% python3 -q
>>> import numpy as np
>>> np.set_printoptions(precision=2, suppress=True, linewidth=120)
>>> mat = np.array([[10, -5, 11], [-5, 5, -4], [11, -4, 13]])
>>> G = mat.T @ mat
>>> G
array([[ 246, -119,  273],
       [-119,   66, -127],
       [ 273, -127,  306]])
>>> np.diag(G)
array([246,  66, 306])
>>> def softmax(z):
...     e = np.exp(z - z.max(axis=-1, keepdims=True))
...     return e / e.sum(axis=-1, keepdims=True)
... 
>>> np.round(softmax(10 * mat[2]), 2) + 0
array([0., 0., 1.])
>>> S = mat @ mat.T / np.sqrt(3)
>>> softmax(S)[2] @ mat
array([11., -4., 13.])
>>> F = np.load("a.npy")
>>> F
array([[ 4.24,  2.86, -4.24,  1.4 ,  4.27],
       [ 1.57,  1.04, -1.56,  0.51,  1.58],
       [-2.62, -1.8 ,  2.63, -0.9 , -2.68],
       [ 0.11,  0.06, -0.07,  0.02,  0.12],
       [-1.57, -1.04,  1.56, -0.51, -1.54],
       [ 2.69,  1.76, -2.7 ,  0.91,  2.68],
       [-0.57, -0.41,  0.59, -0.2 , -0.59],
       [ 1.34,  0.91, -1.38,  0.46,  1.36],
       [ 2.44,  1.62, -2.44,  0.81,  2.44],
       [ 3.43,  2.3 , -3.4 ,  1.11,  3.45],
       [ 0.65,  0.42, -0.63,  0.22,  0.63],
       [ 2.23,  1.49, -2.22,  0.77,  2.19],
       [-0.53, -0.35,  0.5 , -0.15, -0.51],
       [ 2.28,  1.52, -2.31,  0.73,  2.32],
       [-2.12, -1.4 ,  2.1 , -0.69, -2.09],
       [ 2.87,  1.9 , -2.89,  0.95,  2.89],
       [-3.38, -2.24,  3.38, -1.11, -3.4 ],
       [ 3.25,  2.13, -3.27,  1.06,  3.22],
       [-0.02, -0.05,  0.06, -0.05, -0.09],
       [ 1.13,  0.74, -1.12,  0.36,  1.11],
       [ 6.5 ,  4.32, -6.54,  2.22,  6.53],
       [ 1.02,  0.67, -1.02,  0.37,  1.01],
       [-3.96, -2.68,  3.97, -1.33, -3.97],
       [ 2.65,  1.73, -2.64,  0.88,  2.62]])
>>> np.round(np.linalg.norm(F, 2) / np.linalg.norm(F), 2)
np.float64(1.0)
>>> np.abs(np.linalg.svd(F)[2][-1])
array([0.39, 0.43, 0.62, 0.36, 0.4 ])
>>> round(np.log10(np.linalg.cond(F)))
3
>>> np.linalg.cond(F) > 100
np.True_
>>> np.linalg.matrix_rank(F, rtol=0.1)
np.int64(1)
>>> other = np.c_[F[:, :1] @ np.array([[7]]), np.array([6, -2, -5, -9, 3, -2, 9, 3, -2, 6, 5, -6, 9, 7, 6, -7, 3, -6, -1, -6, 2, -3, 3, 2])]
>>> other
array([[ 29.68,   6.  ],
       [ 10.99,  -2.  ],
       [-18.34,  -5.  ],
       [  0.77,  -9.  ],
       [-10.99,   3.  ],
       [ 18.83,  -2.  ],
       [ -3.99,   9.  ],
       [  9.38,   3.  ],
       [ 17.08,  -2.  ],
       [ 24.01,   6.  ],
       [  4.55,   5.  ],
       [ 15.61,  -6.  ],
       [ -3.71,   9.  ],
       [ 15.96,   7.  ],
       [-14.84,   6.  ],
       [ 20.09,  -7.  ],
       [-23.66,   3.  ],
       [ 22.75,  -6.  ],
       [ -0.14,  -1.  ],
       [  7.91,  -6.  ],
       [ 45.5 ,   2.  ],
       [  7.14,  -3.  ],
       [-27.72,   3.  ],
       [ 18.55,   2.  ]])
>>> np.linalg.matrix_rank(other)
np.int64(2)
>>> np.linalg.norm(np.linalg.qr(F)[0].T @ other, axis=0) ** 2 / ((other ** 2).sum(axis=0) + 1e-12)
array([1.  , 0.17])
>>> np.linalg.matrix_rank(np.c_[F, other])
np.int64(6)
